$ ipython --no-banner

In [1]: import numpy as np

In [2]: import numpy.linalg as la

In [3]: np.set_printoptions(precision=1, suppress=True, linewidth=140, sign=" ")

In [4]: rnd = lambda a: np.round(a, 1) + 0

In [5]: K = np.loadtxt("sample6.csv", delimiter=",")

In [6]: print(K)
[[-1.   0.4  1.  -1. ]
 [ 1.  -0.8 -0.9  1. ]
 [ 1.  -0.9 -1.   1. ]
 [ 1.   0.  -1.   1. ]
 [ 1.  -0.5 -1.   1. ]
 [ 1.  -0.3 -1.   1. ]
 [ 0.1  0.3 -0.3  0.3]
 [-1.   0.2  0.9 -1. ]
 [ 0.9 -0.3 -0.9  0.9]
 [ 1.  -0.4 -0.9  1. ]
 [-1.   0.1  0.9 -1. ]
 [-0.9  0.8  0.7 -0.9]
 [ 0.4 -0.3 -0.3  0.4]
 [ 1.  -0.4 -1.   1. ]
 [ 1.  -1.  -1.   1. ]
 [ 0.5 -0.5 -0.3  0.5]
 [ 1.  -0.9 -1.   1. ]
 [-0.1 -0.3  0.2 -0.3]
 [ 1.  -0.7 -1.   1. ]
 [-0.7  0.6  0.4 -0.6]
 [ 1.  -0.8 -1.   1. ]
 [ 1.  -0.4 -1.   1. ]
 [ 1.  -0.5 -1.   1. ]
 [-1.   0.   1.  -1. ]
 [-0.5 -0.1  0.6 -0.7]
 [-1.   0.7  1.  -1. ]
 [ 0.8  0.  -0.8  0.9]
 [ 0.8  0.3 -0.9  0.9]
 [ 1.  -0.7 -0.9  1. ]
 [-1.   0.6  1.  -1. ]
 [ 0.9 -0.2 -0.9  1. ]
 [ 0.8  0.5 -0.8  0.9]
 [-0.9  0.2  0.9 -1. ]
 [ 1.   0.1 -1.   1. ]
 [ 0.6  0.4 -0.7  0.8]
 [-0.9 -0.1  0.9 -1. ]
 [ 0.9 -0.2 -0.8  0.9]
 [-1.   0.7  1.  -1. ]]

In [7]: t3 = K.reshape(38, 2, -1)

In [8]: print(rnd(np.einsum("ihd,ihd->ih", t3, t3)))
[[ 1.2  2. ]
 [ 1.6  1.8]
 [ 1.8  2. ]
 [ 1.   2. ]
 [ 1.2  2. ]
 [ 1.1  2. ]
 [ 0.1  0.2]
 [ 1.   1.8]
 [ 0.9  1.6]
 [ 1.2  1.8]
 [ 1.   1.8]
 [ 1.5  1.3]
 [ 0.2  0.2]
 [ 1.2  2. ]
 [ 2.   2. ]
 [ 0.5  0.3]
 [ 1.8  2. ]
 [ 0.1  0.1]
 [ 1.5  2. ]
 [ 0.8  0.5]
 [ 1.6  2. ]
 [ 1.2  2. ]
 [ 1.2  2. ]
 [ 1.   2. ]
 [ 0.3  0.8]
 [ 1.5  2. ]
 [ 0.6  1.5]
 [ 0.7  1.6]
 [ 1.5  1.8]
 [ 1.4  2. ]
 [ 0.8  1.8]
 [ 0.9  1.5]
 [ 0.8  1.8]
 [ 1.   2. ]
 [ 0.5  1.1]
 [ 0.8  1.8]
 [ 0.8  1.5]
 [ 1.5  2. ]]

In [9]: print(rnd(t3.sum(axis=1)))
[[ 0.  -0.6]
 [ 0.1  0.2]
 [ 0.   0.1]
 [ 0.   1. ]
 [ 0.   0.5]
 [ 0.   0.7]
 [-0.2  0.6]
 [-0.1 -0.8]
 [ 0.   0.6]
 [ 0.1  0.6]
 [-0.1 -0.9]
 [-0.2 -0.1]
 [ 0.1  0.1]
 [ 0.   0.6]
 [ 0.   0. ]
 [ 0.2  0. ]
 [ 0.   0.1]
 [ 0.1 -0.6]
 [ 0.   0.3]
 [-0.3  0. ]
 [ 0.   0.2]
 [ 0.   0.6]
 [ 0.   0.5]
 [ 0.  -1. ]
 [ 0.1 -0.8]
 [ 0.  -0.3]
 [ 0.   0.9]
 [-0.1  1.2]
 [ 0.1  0.3]
 [ 0.  -0.4]
 [ 0.   0.8]
 [ 0.   1.4]
 [ 0.  -0.8]
 [ 0.   1.1]
 [-0.1  1.2]
 [ 0.  -1.1]
 [ 0.1  0.7]
 [ 0.  -0.3]]

In [10]: print(np.swapaxes(t3, 1, 2)[7])
[[-1.   0.9]
 [ 0.2 -1. ]]

In [11]: print(t3.shape)
(38, 2, 2)

In [12]: print(np.einsum("ihd,jhd->hij", t3, t3).shape)
(2, 38, 38)

In [13]: print(t3[:, 0])
[[-1.   0.4]
 [ 1.  -0.8]
 [ 1.  -0.9]
 [ 1.   0. ]
 [ 1.  -0.5]
 [ 1.  -0.3]
 [ 0.1  0.3]
 [-1.   0.2]
 [ 0.9 -0.3]
 [ 1.  -0.4]
 [-1.   0.1]
 [-0.9  0.8]
 [ 0.4 -0.3]
 [ 1.  -0.4]
 [ 1.  -1. ]
 [ 0.5 -0.5]
 [ 1.  -0.9]
 [-0.1 -0.3]
 [ 1.  -0.7]
 [-0.7  0.6]
 [ 1.  -0.8]
 [ 1.  -0.4]
 [ 1.  -0.5]
 [-1.   0. ]
 [-0.5 -0.1]
 [-1.   0.7]
 [ 0.8  0. ]
 [ 0.8  0.3]
 [ 1.  -0.7]
 [-1.   0.6]
 [ 0.9 -0.2]
 [ 0.8  0.5]
 [-0.9  0.2]
 [ 1.   0.1]
 [ 0.6  0.4]
 [-0.9 -0.1]
 [ 0.9 -0.2]
 [-1.   0.7]]

In [14]: B = K / la.norm(K, axis=1, keepdims=True)

In [15]: G = B @ B.T

In [16]: print(rnd(la.norm(B, axis=1)))
[ 1.  1.  1.  1.  1.  1.  1.  1.  1.  1.  1.  1.  1.  1.  1.  1.  1.  1.  1.  1.  1.  1.  1.  1.  1.  1.  1.  1.  1.  1.  1.  1.  1.  1.
  1.  1.  1.  1.]

In [17]: print(rnd(G[37]))
[ 1.  -1.  -1.  -0.9 -1.  -1.  -0.5  1.  -1.  -1.   0.9  1.  -1.  -1.  -1.  -1.  -1.   0.4 -1.   1.  -1.  -1.  -1.   0.9  0.9  1.  -0.9
 -0.8 -1.   1.  -1.  -0.8  1.  -0.9 -0.8  0.9 -1.   1. ]

In [18]: cen = K - K.mean(axis=0)

In [19]: vecs = la.svd(cen)[2][:2]

In [20]: B = cen - cen @ vecs.T @ vecs

In [21]: print(rnd(B.std(axis=0)))
[ 0.  0.  0.  0.]

In [22]: print(rnd((cen @ vecs.T).std(axis=0)))
[ 1.5  0.4]

In [23]: J = np.array([[-1.0, 1.8, -0.7],
    ...:     [10.7, -24.2, 8.2],
    ...:     [2.3, -5.6, 1.8],
    ...:     [0.6, -1.7, 0.6],
    ...:     [4.6, -10.1, 3.6],
    ...:     [-10.7, 24.5, -8.2],
    ...:     [-4.4, 9.8, -3.3],
    ...:     [2.6, -5.7, 2.0],
    ...:     [2.2, -5.0, 1.6],
    ...:     [-1.6, 3.6, -1.2],
    ...:     [2.6, -5.7, 2.0]])

In [24]: print(J)
[[ -1.    1.8  -0.7]
 [ 10.7 -24.2   8.2]
 [  2.3  -5.6   1.8]
 [  0.6  -1.7   0.6]
 [  4.6 -10.1   3.6]
 [-10.7  24.5  -8.2]
 [ -4.4   9.8  -3.3]
 [  2.6  -5.7   2. ]
 [  2.2  -5.    1.6]
 [ -1.6   3.6  -1.2]
 [  2.6  -5.7   2. ]]

In [25]: # row 10 repeats row 7

In [26]: P = J @ la.solve(J.T @ J, J.T)

In [27]: print(rnd(la.eigvalsh(P)))
[ 0.  0.  0.  0.  0.  0.  0.  0.  1.  1.  1.]

In [28]: print(rnd(np.trace(P)))
3.0

In [29]: print(np.allclose(P @ P, P))
True

In [30]: print(rnd(P @ J[:, 1]))
[  1.8 -24.2  -5.6  -1.7 -10.1  24.5   9.8  -5.7  -5.    3.6  -5.7]

In [31]: f = np.array([1, 1])

In [32]: print(rnd(np.array([np.convolve(row, f, "same") for row in J])))
[[ -1.    0.8   1.1]
 [ 10.7 -13.5 -16. ]
 [  2.3  -3.3  -3.8]
 [  0.6  -1.1  -1.1]
 [  4.6  -5.5  -6.5]
 [-10.7  13.8  16.3]
 [ -4.4   5.4   6.5]
 [  2.6  -3.1  -3.7]
 [  2.2  -2.8  -3.4]
 [ -1.6   2.    2.4]
 [  2.6  -3.1  -3.7]]

In [33]: print(rnd(np.correlate(J[5], J[8], "full")))
[ -17.1   92.7 -159.2   94.9  -18. ]

In [34]: print(rnd(np.polyval(f, J[5])))
[-9.7 25.5 -7.2]

In [35]: def softmax(z):
    ...:     e = np.exp(z - z.max(axis=-1, keepdims=True))
    ...:     return e / e.sum(axis=-1, keepdims=True)
    ...: 

In [36]: print(rnd(softmax(J).sum(axis=1)))
[ 1.  1.  1.  1.  1.  1.  1.  1.  1.  1.  1.]

In [37]: scores = J @ J.T / np.sqrt(3)

In [38]: print(softmax(scores)[10] @ J)
[ 10.7 -24.2   8.2]

In [39]: print(rnd(softmax(scores + np.triu(np.full(scores.shape, -np.inf), 1))))
[[ 1.  0.  0.  0.  0.  0.  0.  0.  0.  0.  0.]
 [ 0.  1.  0.  0.  0.  0.  0.  0.  0.  0.  0.]
 [ 0.  1.  0.  0.  0.  0.  0.  0.  0.  0.  0.]
 [ 0.  1.  0.  0.  0.  0.  0.  0.  0.  0.  0.]
 [ 0.  1.  0.  0.  0.  0.  0.  0.  0.  0.  0.]
 [ 0.  0.  0.  0.  0.  1.  0.  0.  0.  0.  0.]
 [ 0.  0.  0.  0.  0.  1.  0.  0.  0.  0.  0.]
 [ 0.  1.  0.  0.  0.  0.  0.  0.  0.  0.  0.]
 [ 0.  1.  0.  0.  0.  0.  0.  0.  0.  0.  0.]
 [ 0.  0.  0.  0.  0.  1.  0.  0.  0.  0.  0.]
 [ 0.  1.  0.  0.  0.  0.  0.  0.  0.  0.  0.]]

In [40]: G = np.cov(J, rowvar=False)

In [41]: print(rnd(np.polyfit(J[:, 0], J[:, 2], 1)))
[ 0.8  0. ]

In [42]: print(rnd(np.corrcoef(J.T)))
[[ 1. -1.  1.]
 [-1.  1. -1.]
 [ 1. -1.  1.]]

In [43]: print(rnd(la.eigvalsh(G)[::-1]))
[ 195.6    0.     0. ]

In [44]: print(np.argwhere(np.triu(np.abs(np.corrcoef(J.T)) > 0.8, 1)))
[[ 0  1]
 [ 0  2]
 [ 1  2]]

In [45]: print(rnd(G))
[[ 29.1 -66.   22.3]
 [-66.  149.4 -50.5]
 [ 22.3 -50.5  17.1]]

In [46]: print(rnd(J.std(axis=0)))
[  5.1  11.7   3.9]

In [47]: print(np.median(J, axis=0))
[ 2.2 -5.   1.6]

In [48]: cen = J - J.mean(axis=0)

In [49]: left, sig, vt = la.svd(cen, full_matrices=False)

In [50]: print(np.abs(vt[0]).argmax())
1

In [51]: print(np.abs(left[:, 0]).argmax())
5

In [52]: print(np.searchsorted(np.cumsum(sig ** 2) / (sig ** 2).sum(), 0.9) + 1)
1

In [53]: print((np.sign(left[:, 0]) == np.sign(left[0, 0])).astype(int))
[ 1  0  0  1  0  1  1  0  0  1  0]

In [54]: feats = np.load("test12.npy")

In [55]: print(feats)
[[-1  1  1  1 -1 -2 -1  1]
 [ 3  5  5  5  3  2  3  5]
 [ 2  4  4  4  2  1  2  4]
 [ 0  2  2  2  0 -1  0  2]]

In [56]: # null space of dimension 6

In [57]: f, r1 = feats[2], feats[0]

In [58]: print(f @ r1)
8

In [59]: print(f @ f)
77

In [60]: pr = (f @ r1) / (f @ f) * f

In [61]: print(rnd(pr))
[ 0.2  0.4  0.4  0.4  0.2  0.1  0.2  0.4]

In [62]: print((r1 - pr) @ f)
0.0

In [63]: print(rnd(r1 - pr))
[-1.2  0.6  0.6  0.6 -1.2 -2.1 -1.2  0.6]

In [64]: print(np.allclose(feats[:-1].T @ la.lstsq(feats[:-1].T, feats[-1])[0], feats[-1]))
True

In [65]: print(np.unique(feats.round(6), axis=0).shape)
(4, 8)

In [66]: print(la.lstsq(feats[:-1].T, feats[-1])[2])
2

In [67]: print(rnd(np.trace(la.pinv(feats) @ feats)))
2.0

In [68]: print(rnd(feats @ la.pinv(feats) @ feats))
[[-1.  1.  1.  1. -1. -2. -1.  1.]
 [ 3.  5.  5.  5.  3.  2.  3.  5.]
 [ 2.  4.  4.  4.  2.  1.  2.  4.]
 [ 0.  2.  2.  2.  0. -1.  0.  2.]]

In [69]: B = feats / np.sqrt((feats ** 2).mean(axis=1, keepdims=True))

In [70]: print(rnd(feats - feats.mean(axis=1, keepdims=True)))
[[-0.9  1.1  1.1  1.1 -0.9 -1.9 -0.9  1.1]
 [-0.9  1.1  1.1  1.1 -0.9 -1.9 -0.9  1.1]
 [-0.9  1.1  1.1  1.1 -0.9 -1.9 -0.9  1.1]
 [-0.9  1.1  1.1  1.1 -0.9 -1.9 -0.9  1.1]]

In [71]: print(rnd(B[2]))
[ 0.6  1.3  1.3  1.3  0.6  0.3  0.6  1.3]

In [72]: x0 = np.array([0, -2, 4, 4, -3, -4, 2, 5])

In [73]: print((feats * x0).sum(axis=1))
[ 20  44  38  26]

In [74]: print(feats @ np.eye(8)[3])
[ 1.  5.  4.  2.]

In [75]: m1 = np.load("block19.npy")

In [76]: print(rnd(m1))
[[ 1.   0.   0.   0.   0.   0.   0. ]
 [ 0.   1.   0.   0.   0.   0.   0. ]
 [ 0.   0.  -0.9 -0.4  0.   0.   0. ]
 [ 0.   0.   0.4 -0.9  0.   0.   0. ]
 [ 0.   0.   0.   0.   1.   0.   0. ]
 [ 0.   0.   0.   0.   0.   1.   0. ]
 [ 0.   0.   0.   0.   0.   0.   1. ]]

In [77]: print(la.matrix_rank(J, rtol=0.1))
1

In [78]: print(round(np.log10(la.cond(J))))
2

In [79]: print(rnd(np.abs(la.svd(J)[2][-1])))
[ 0.5  0.   0.8]

In [80]: x0 = np.array([1, 2, 0, 2, 3, 0, 1])

In [81]: print(rnd(la.inv(m1)))
[[ 1.   0.   0.   0.   0.   0.   0. ]
 [ 0.   1.   0.   0.   0.   0.   0. ]
 [ 0.   0.  -0.9  0.4  0.   0.   0. ]
 [ 0.   0.  -0.4 -0.9  0.   0.   0. ]
 [ 0.   0.   0.   0.   1.   0.   0. ]
 [ 0.   0.   0.   0.   0.   1.   0. ]
 [ 0.   0.   0.   0.   0.   0.   1. ]]

In [82]: print(7 - la.matrix_rank(m1 - np.eye(7), tol=1e-8))
5

In [83]: print(rnd(la.det(m1)))
1.0

In [84]: print(rnd(m1.T @ (m1 @ x0)))
[ 1.  2.  0.  2.  3.  0.  1.]

In [85]: print([p for p in range(1, 25) if np.allclose(la.matrix_power(m1, p), np.eye(7))])
[]
